$ python3 -q
>>> import numpy as np
>>> np.set_printoptions(precision=1, suppress=True, linewidth=100)
>>> m1 = np.load("test10.npy")
>>> m1
array([[ 3.6,  0.3,  1.2, -0.9, -0.7,  0.5],
       [ 0.3,  1.8, -0.2, -1. ,  0.3,  0.8],
       [ 1.2, -0.2,  3.3,  0.1,  0.2, -0.5],
       [-0.9, -1. ,  0.1,  3.1, -1.3,  0.1],
       [-0.7,  0.3,  0.2, -1.3,  3.2, -1.2],
       [ 0.5,  0.8, -0.5,  0.1, -1.2,  3. ]])
>>> Q, V = np.linalg.qr(m1[:, :5])[0], np.linalg.qr(m1[:, 5:])[0]
>>> s = np.linalg.svd(Q.T @ V, compute_uv=False)
>>> (s > 0.9).sum()
np.int64(0)
>>> s
array([0.9])
>>> t3 = np.stack([m1, -1 * m1, m1[::-1]])
>>> np.linalg.norm(t3, axis=(1, 2))
array([8.5, 8.5, 8.5])
>>> np.linalg.det(t3)
array([ 189.3,  189.3, -189.3])
>>> (t3 @ m1.T).shape
(3, 6, 6)
>>> np.linalg.matrix_rank(t3)
array([6, 6, 6])
>>> arr = np.loadtxt("case2.csv", delimiter=",")
>>> arr
array([[ 3., -3.,  0.,  0.,  0.,  0.,  0.,  0.,  0.],
       [-3., -2., -3.,  0.,  0.,  0.,  0.,  0.,  0.],
       [ 0., -3.,  3., -3.,  0.,  0.,  0.,  0.,  0.],
       [ 0.,  0., -3.,  1., -3.,  0.,  0.,  0.,  0.],
       [ 0.,  0.,  0., -3.,  1., -3.,  0.,  0.,  0.],
       [ 0.,  0.,  0.,  0., -3., -1., -3.,  0.,  0.],
       [ 0.,  0.,  0.,  0.,  0., -3.,  0., -3.,  0.],
       [ 0.,  0.,  0.,  0.,  0.,  0., -3., -2., -3.],
       [ 0.,  0.,  0.,  0.,  0.,  0.,  0., -3., -1.]])
>>> w1 = np.array([[3, 1, -1, 3],
...     [-1, -1, 2, -3],
...     [0, -1, -1, -2],
...     [1, 3, 1, 2],
...     [-1, 0, 2, -1],
...     [2, -1, -1, 2],
...     [-1, -3, -2, -1],
...     [2, -1, 3, -2],
...     [-2, -2, -2, -3]])
>>> c = np.array([3, 1, 2, 1])
>>> H = np.maximum(arr @ w1 + c, 0)
>>> (H > 0).astype(int)
array([[1, 1, 0, 1],
       [0, 1, 1, 1],
       [1, 0, 0, 0],
       [1, 1, 0, 1],
       [0, 0, 1, 0],
       [1, 1, 1, 1],
       [0, 1, 0, 1],
       [1, 1, 1, 1],
       [0, 1, 0, 1]])
>>> (H > 0).mean(axis=0)
array([0.6, 0.8, 0.4, 0.8])
>>> Z = np.array([[0, -2, -3], [0, -3, -5], [3, 1, 2], [2, 4, 3]])
>>> (H @ Z).round(6).argmax(axis=1)
array([0, 0, 0, 0, 0, 0, 0, 0, 1])
>>> H @ Z
array([[ 38.,  25., -23.],
       [ 20.,  11.,   5.],
       [  0.,  -6.,  -9.],
       [ 24.,  13., -20.],
       [ 12.,   4.,   8.],
       [ 19., -24., -55.],
       [  2., -17., -32.],
       [ 58.,   6., -47.],
       [ 20.,  22.,   0.]])
>>> evals, V = np.linalg.eigh(arr)
>>> (evals > 1e-8).sum(), (evals < -1e-8).sum()
(np.int64(5), np.int64(4))
>>> np.round(V @ np.diag(evals) @ V.T, 1) + 0
array([[ 3., -3.,  0.,  0.,  0.,  0.,  0.,  0.,  0.],
       [-3., -2., -3.,  0.,  0.,  0.,  0.,  0.,  0.],
       [ 0., -3.,  3., -3.,  0.,  0.,  0.,  0.,  0.],
       [ 0.,  0., -3.,  1., -3.,  0.,  0.,  0.,  0.],
       [ 0.,  0.,  0., -3.,  1., -3.,  0.,  0.,  0.],
       [ 0.,  0.,  0.,  0., -3., -1., -3.,  0.,  0.],
       [ 0.,  0.,  0.,  0.,  0., -3.,  0., -3.,  0.],
       [ 0.,  0.,  0.,  0.,  0.,  0., -3., -2., -3.],
       [ 0.,  0.,  0.,  0.,  0.,  0.,  0., -3., -1.]])
>>> evals
array([-6.2, -4.8, -4. , -1.7,  0.5,  2.6,  3.9,  4.9,  6.8])
>>> np.round(np.abs(V[:, -1]), 1) + 0
array([0.2, 0.3, 0.6, 0.5, 0.4, 0.2, 0.1, 0. , 0. ])
>>> np.linalg.svd(arr, compute_uv=False)
array([6.8, 6.2, 4.9, 4.8, 4. , 3.9, 2.6, 1.7, 0.5])
>>> K = np.array([[0, 0, 1, 1, 1],
...     [0, 0, 0, 0, 1],
...     [1, 0, 0, 1, 0],
...     [1, 0, 1, 0, 0],
...     [1, 1, 0, 0, 0]])
>>> K
array([[0, 0, 1, 1, 1],
       [0, 0, 0, 0, 1],
       [1, 0, 0, 1, 0],
       [1, 0, 1, 0, 0],
       [1, 1, 0, 0, 0]])
>>> # symmetric, so the eigenvalues are real
>>> evals, V = np.linalg.eigh(K)
>>> x0 = np.array([-1, 2, 2, 1, 2])
>>> x0 @ K @ x0
np.int64(2)
>>> round(x0 @ K @ x0 / (x0 @ x0), 1), round(float(evals[0]), 1), round(evals[-1], 1)
(np.float64(0.1), -1.7, np.float64(2.2))
>>> np.round(V * np.abs(evals) @ V.T, 1) + 0
array([[ 1.6,  0.4,  0.3,  0.3, -0.1],
       [ 0.4,  0.9, -0.1, -0.1,  0. ],
       [ 0.3, -0.1,  1.3,  0.3,  0.4],
       [ 0.3, -0.1,  0.3,  1.3,  0.4],
       [-0.1,  0. ,  0.4,  0.4,  1.3]])
>>> (np.sign(V[:, -1].round(6)) == np.sign(V[0, -1].round(6))).astype(int)
array([1, 1, 1, 1, 1])
>>> np.abs(K).sum(axis=1).max(), round(np.abs(evals).max(), 1)
(np.int64(3), np.float64(2.2))
>>> np.linalg.eigvalsh(K[1:, 1:])
array([-1., -1.,  1.,  1.])
>>> J = np.load("block13.npy")
>>> J
array([[2, 3, 2, 3],
       [2, 4, 2, 4],
       [2, 3, 2, 3],
       [2, 4, 2, 4]])
>>> # columns 0 and 2 are equal
>>> def softmax(z):
...     e = np.exp(z - z.max(axis=-1, keepdims=True))
...     return e / e.sum(axis=-1, keepdims=True)
... 
>>> softmax(J[0] + 4)
array([0.1, 0.4, 0.1, 0.4])
>>> np.round(softmax(10 * J[0]), 1) + 0
array([0. , 0.5, 0. , 0.5])
>>> S = J @ J.T / np.sqrt(4)
>>> softmax(S)[0] @ J
array([2., 4., 2., 4.])
>>> np.round(softmax(S + np.triu(np.full(S.shape, -np.inf), 1)), 1) + 0
array([[1. , 0. , 0. , 0. ],
       [0. , 1. , 0. , 0. ],
       [0. , 0.9, 0. , 0. ],
       [0. , 0.5, 0. , 0.5]])
>>> left, s, Vh = np.linalg.svd(J)
>>> np.argmax(s[:-1] / (s[1:] + 1e-6)) + 1
np.int64(2)
>>> s.round(1) + 0
array([11.5,  0.7,  0. ,  0. ])
>>> A2 = left[:, :2] @ np.diag(s[:2]) @ Vh[:2]
>>> A2
array([[2., 3., 2., 3.],
       [2., 4., 2., 4.],
       [2., 3., 2., 3.],
       [2., 4., 2., 4.]])
>>> round(np.abs(J - A2).max(), 1)
np.float64(0.0)
>>> np.linalg.matrix_rank(A2)
np.int64(2)
>>> gram = J.T @ J
>>> (J @ J.T).shape
(4, 4)
>>> np.allclose(gram, gram.T)
True
>>> np.round(np.linalg.eigvalsh(gram)[::-1], 1) + 0
array([131.5,   0.5,   0. ,   0. ])
>>> np.diag(gram)
array([16, 50, 16, 50])
>>> np.round(np.linalg.svd(J, compute_uv=False) ** 2, 1) + 0
array([131.5,   0.5,   0. ,   0. ])
>>> np.trace(gram), (J ** 2).sum()
(np.int64(132), np.int64(132))
>>> np.kron(np.eye(2, dtype=int), J)
array([[2, 3, 2, 3, 0, 0, 0, 0],
       [2, 4, 2, 4, 0, 0, 0, 0],
       [2, 3, 2, 3, 0, 0, 0, 0],
       [2, 4, 2, 4, 0, 0, 0, 0],
       [0, 0, 0, 0, 2, 3, 2, 3],
       [0, 0, 0, 0, 2, 4, 2, 4],
       [0, 0, 0, 0, 2, 3, 2, 3],
       [0, 0, 0, 0, 2, 4, 2, 4]])
>>> round(np.linalg.det(J.T), 1)
np.float64(0.0)
>>> np.einsum("ii->", J)
np.int64(12)
>>> round(np.linalg.det(J[::-1]), 1)
np.float64(0.0)
